% python3 -q
>>> import numpy as np
>>> from numpy import linalg as LA
>>> np.set_printoptions(precision=3, suppress=True, linewidth=200)
>>> def rd(a):
...     return np.round(a, 3) + 0
... 
>>> m1 = np.loadtxt("layer16.csv", delimiter=",")
>>> m1
array([[1.  , 0.2 , 0.04],
       [0.2 , 1.  , 0.2 ],
       [0.04, 0.2 , 1.  ]])
>>> evals, evecs = LA.eig(m1)
>>> rd(evals)
array([1.304, 0.96 , 0.736])
>>> rd(np.prod(evals))
np.float64(0.922)
>>> rd(np.sort(LA.eigvals(m1 @ m1)))
array([0.542, 0.922, 1.699])
>>> rd(np.sort(LA.eigvals(m1.T)))
array([0.736, 0.96 , 1.304])
>>> proj = np.triu(np.array([[7, -2, 3], [8, -9, -5], [4, 5, -4]]), 1) + np.eye(3)
>>> other = proj @ m1 @ LA.inv(proj)
>>> np.trace(other), np.trace(m1)
(np.float64(3.0), np.float64(3.0))
>>> LA.matrix_rank(other)
np.int64(3)
>>> evals, evecs = LA.eigh(m1)
>>> rd(evecs @ np.diag(evals) @ evecs.T)
array([[1.  , 0.2 , 0.04],
       [0.2 , 1.  , 0.2 ],
       [0.04, 0.2 , 1.  ]])
>>> evals.sum(), np.trace(m1)
(np.float64(3.0), np.float64(3.0))
>>> rd(evecs.T @ evecs)
array([[1., 0., 0.],
       [0., 1., 0.],
       [0., 0., 1.]])
>>> np.unique(evals.round(6) + 0, return_counts=True)[1]
array([1, 1, 1])
>>> rd(evals)
array([0.736, 0.96 , 1.304])
>>> (evals > 1e-8).sum(), (evals < -1e-8).sum()
(np.int64(3), np.int64(0))
>>> W0 = np.array([[0.0, -2.0, 1.0, -2.0, 1.0],
...     [0.0, -2.0, -1.0, 1.0, 1.0],
...     [-1.0, -1.0, 2.0, 1.0, 1.0],
...     [2.0, 1.0, 2.0, -1.0, 1.0],
...     [0.0, 0.0, 0.0, 0.0, 2.0]])
>>> W0[1] @ W0[4]
np.float64(2.0)
>>> rd(LA.norm(W0, "nuc"))
np.float64(13.18)
>>> f = np.array([-1, 1, 0])
>>> np.convolve(W0[0], f)
array([ 0.,  2., -3.,  3., -3.,  1.,  0.])
>>> np.cross(W0[0, :3], W0[4, :3])
array([-0.,  0.,  0.])
>>> np.correlate(W0[0], W0[4], "full")
array([ 0., -4.,  2., -4.,  2.,  0.,  0.,  0.,  0.])
>>> vec = np.array([-1, 1, 2, 2, 2])
>>> rhs = W0 @ vec
>>> rhs
array([-2.,  0.,  8.,  3.,  4.])
>>> rd(LA.solve(W0, W0[:, 4]))
array([0., 0., 0., 0., 1.])
>>> rd(LA.solve(W0, 3 * rhs))
array([-3.,  3.,  6.,  6.,  6.])
>>> rd(LA.solve(W0, rhs))
array([-1.,  1.,  2.,  2.,  2.])
>>> M = np.load("block15.npy")
>>> M
array([[1, 0, 0, 0],
       [3, 1, 0, 0],
       [2, 1, 1, 0],
       [1, 3, 2, 1]])
>>> rng = np.random.default_rng(3627)
>>> z = rng.permutation(4)
>>> other = M[:, z] * rng.choice([-1, 1], 4)
>>> other
array([[-1,  0,  0,  0],
       [-3, -1,  0,  0],
       [-2, -1,  1,  0],
       [-1, -3,  2, -1]])
>>> Uu, _, Vh = LA.svd(M.T @ other)
>>> rd(Uu @ Vh)
array([[-1.,  0.,  0.,  0.],
       [ 0., -1.,  0.,  0.],
       [ 0.,  0.,  1.,  0.],
       [ 0.,  0.,  0., -1.]])
>>> O, evecs = LA.qr(other[:, :1])[0], LA.qr(other[:, 1:])[0]
>>> s = LA.svd(O.T @ evecs, compute_uv=False)
>>> (s > 0.9).sum()
np.int64(1)
>>> vec = np.array([5, 5, 3, 4])
>>> h = np.maximum(M @ vec, 0)
>>> h
array([ 5, 20, 18, 30])
>>> np.maximum(M @ vec, 0) - np.maximum(-M @ vec, 0)
array([ 5, 20, 18, 30])
>>> rd(np.tanh(M @ vec))
array([1., 1., 1., 1.])
>>> M.T @ h
array([131, 128,  78,  30])
>>> M * (h > 1e-9)[:, None]
array([[1, 0, 0, 0],
       [3, 1, 0, 0],
       [2, 1, 1, 0],
       [1, 3, 2, 1]])
>>> np.maximum(M @ (3 * vec), 0)
array([15, 60, 54, 90])
>>> LA.matrix_rank(M - M[0, 0] * np.eye(4))
np.int64(3)
>>> np.prod(np.diag(M)), rd(LA.det(M))
(np.int64(1), np.float64(1.0))
>>> M @ M
array([[ 1,  0,  0,  0],
       [ 6,  1,  0,  0],
       [ 7,  2,  1,  0],
       [15,  8,  4,  1]])
>>> [int(LA.matrix_rank(LA.matrix_power(M, p))) for p in range(1, 5)]
[4, 4, 4, 4]
>>> proj = np.triu(np.array([[3, 3, 3, 3, 3],
...     [0, 0, 3, 2, 1],
...     [3, 0, 0, 1, 1],
...     [0, 1, 2, 1, 0],
...     [1, 1, 3, 1, 2]]), 1) + np.eye(5)
>>> other = proj @ W0 @ LA.inv(proj)
>>> rd(np.poly(other))
array([  1.,  -1.,  -5.,   5., -39.,  82.])
>>> rd(LA.det(other))
np.float64(-82.0)
>>> LA.matrix_rank(other)
np.int64(5)
>>> np.trace(other), np.trace(W0)
(np.float64(1.0), np.float64(1.0))
>>> J = np.array([[1, 0, 0, 2], [0, 3, 3, 1], [1, 0, 1, 2], [0, 3, 3, 3], [1, 1, 1, 1]])
>>> J[1] = J[2]
>>> J
array([[1, 0, 0, 2],
       [1, 0, 1, 2],
       [1, 0, 1, 2],
       [0, 3, 3, 3],
       [1, 1, 1, 1]])
>>> other = J / np.sqrt((J ** 2).mean(axis=1, keepdims=True))
>>> LA.matrix_rank(other) == LA.matrix_rank(J)
np.True_
>>> rd(LA.norm(other, axis=1))
array([2., 2., 2., 2., 2.])
>>> other = J / LA.norm(J, axis=1, keepdims=True)
>>> C2 = other @ other.T
>>> rd(np.degrees(np.arccos(np.clip(C2[1, 0], -1, 1))))
np.float64(24.095)
>>> (np.abs(C2) > 0.9).astype(int)
array([[1, 1, 1, 0, 0],
       [1, 1, 1, 0, 0],
       [1, 1, 1, 0, 0],
       [0, 0, 0, 1, 0],
       [0, 0, 0, 0, 1]])
>>> np.argwhere(np.triu(np.abs(C2) > 0.95, 1))
array([[1, 2]])
>>> (C2 - 2 * np.eye(5)).round(6).argmax(axis=1)
array([1, 2, 1, 4, 3])
>>> other = np.array([[3, 2, 2, 2], [3, 2, 3, 2], [2, 3, 1, 3], [0, 0, 1, 3], [2, 0, 2, 1]])
>>> mat = other.T @ other
>>> mat
array([[26, 18, 21, 20],
       [18, 17, 13, 17],
       [21, 13, 19, 18],
       [20, 17, 18, 27]])
>>> other = np.array([[-3, 2, 3], [3, 2, -2], [5, -1, 3], [3, 0, 0]])
>>> mat @ other
array([[141,  67, 105],
       [113,  57,  59],
       [125,  49,  94],
       [162,  56,  80]])
>>> LA.matrix_rank(np.vstack([mat, other.T]))
np.int64(4)
>>> other.T @ mat.T
array([[141, 113, 125, 162],
       [ 67,  57,  49,  56],
       [105,  59,  94,  80]])
>>> ang = np.radians(72)
>>> Rm = np.eye(4)
>>> Rm[1, 1] = Rm[2, 2] = np.cos(ang)
>>> Rm[1, 2], Rm[2, 1] = -np.sin(ang), np.sin(ang)
>>> rd(Rm)
array([[ 1.   ,  0.   ,  0.   ,  0.   ],
       [ 0.   ,  0.309, -0.951,  0.   ],
       [ 0.   ,  0.951,  0.309,  0.   ],
       [ 0.   ,  0.   ,  0.   ,  1.   ]])
>>> other = mat @ Rm.T
>>> rd(LA.det(Rm)), rd(np.trace(Rm))
(np.float64(1.0), np.float64(2.618))
>>> np.allclose(LA.norm(mat, axis=1), LA.norm(other, axis=1))
True
>>> rd(np.abs(other - mat).max(axis=0))
array([ 0.   , 32.41 ,  7.185,  0.   ])
>>> np.allclose(mat @ mat.T, other @ other.T)
True
>>> rd(other)
array([[ 26.   , -14.41 ,  23.608,  20.   ],
       [ 18.   ,  -7.11 ,  20.185,  17.   ],
       [ 21.   , -14.053,  18.235,  18.   ],
       [ 20.   , -11.866,  21.73 ,  27.   ]])
>>> proj = np.triu(np.array([[0, 0, 3, -2], [-3, 1, 3, -3], [1, -2, -3, -1], [-3, 3, 2, 3]]), 1) + np.eye(4)
>>> other = proj @ mat @ LA.inv(proj)
>>> rd(np.poly(other))
array([    1.,   -89.,   986., -2933.,   684.])
>>> rd(LA.det(other))
np.float64(684.0)
>>> other
array([[  49.,   23., -174.,   13.],
       [  21.,    5.,  -62.,  -15.],
       [   1.,   -4.,   10.,   -9.],
       [  20.,   17.,  -93.,   25.]])
>>> proj @ mat - mat @ proj
array([[  23.,    5., -111.,  127.],
       [   3.,  -12., -102.,   73.],
       [ -20.,  -17., -120.,   73.],
       [   0.,    0., -111.,  109.]])
>>> K = np.load("test13.npy")
>>> K
array([[ -2.479,  -0.773,  -0.486,  -1.576],
       [ -8.168,  -2.423,  -1.146,  -5.269],
       [ -4.305,  -1.499,  -0.412,  -2.467],
       [-10.555,  -3.492,  -1.155,  -6.647],
       [ -8.834,  -2.388,  -1.1  ,  -5.219],
       [ -4.235,  -1.028,  -0.505,  -2.57 ],
       [ -4.645,  -1.363,  -0.468,  -2.521],
       [ -1.955,  -0.751,  -0.512,  -1.692],
       [ -0.033,  -0.26 ,   0.455,  -0.131],
       [ -8.87 ,  -2.753,  -0.527,  -5.309],
       [ -4.148,  -1.625,  -0.537,  -2.464],
       [-11.321,  -3.576,  -0.88 ,  -6.201],
       [-10.753,  -3.628,  -0.52 ,  -6.347],
       [ -0.443,   0.367,  -0.408,  -0.239]])
>>> Xs = K - K.mean(axis=0)
>>> Uu, s, Vh = LA.svd(Xs, full_matrices=False)
>>> LA.matrix_rank(Xs)
np.int64(4)
>>> np.abs(Uu[:, 0]).argmax()
np.int64(8)
>>> rd(Xs.mean(axis=0))
array([0., 0., 0., 0.])
>>> np.abs(Vh[0]).argmax()
np.int64(0)
>>> rd(s ** 2 / (s ** 2).sum())
array([0.991, 0.005, 0.002, 0.001])
>>> Uu, s, Vh = LA.svd(K)
>>> np.argmax(s[:-1] / (s[1:] + 1e-6)) + 1
np.int64(1)
>>> rd(s)
array([31.169,  1.278,  0.839,  0.529])
>>> other = Uu[:, :1] @ np.diag(s[:1]) @ Vh[:1]
>>> rd(np.abs(K - other).max())
np.float64(0.489)
>>> LA.matrix_rank(K, rtol=0.05)
np.int64(1)
>>> A = 5 * np.eye(3) + np.eye(3, k=1)
>>> A
array([[5., 1., 0.],
       [0., 5., 1.],
       [0., 0., 5.]])
>>> Uu, s, Vh = LA.svd(A, full_matrices=False)
>>> rd(np.sqrt((s ** 2).sum())), rd(LA.norm(A))
(np.float64(8.775), np.float64(8.775))
>>> rd(Vh @ Vh.T)
array([[1., 0., 0.],
       [0., 1., 0.],
       [0., 0., 1.]])
>>> np.allclose(Uu * s @ Vh, A)
True
>>> rd(np.abs(Vh[0]))
array([0.458, 0.718, 0.525])
>>> rd(np.cumsum(s ** 2) / np.sum(s ** 2))
array([0.427, 0.758, 1.   ])
>>> other = LA.inv(W0)
>>> np.allclose(other, W0.T)
False
>>> rd(LA.cond(W0))
np.float64(3.377)
>>> rd(W0 @ other)
array([[1., 0., 0., 0., 0.],
       [0., 1., 0., 0., 0.],
       [0., 0., 1., 0., 0.],
       [0., 0., 0., 1., 0.],
       [0., 0., 0., 0., 1.]])
>>> (np.abs(other) > 1e-9).astype(int)
array([[1, 1, 1, 1, 1],
       [1, 1, 1, 1, 1],
       [1, 1, 1, 1, 1],
       [1, 1, 1, 1, 1],
       [0, 0, 0, 0, 1]])
>>> vec = np.array([4, -2, 3])
>>> rhs = A @ vec
>>> rhs
array([18., -7., 15.])
>>> rd(LA.solve(A.T, A[1]))
array([0., 1., 0.])
>>> rd(LA.solve(A, rhs + A[:, 1]))
array([ 4., -1.,  3.])
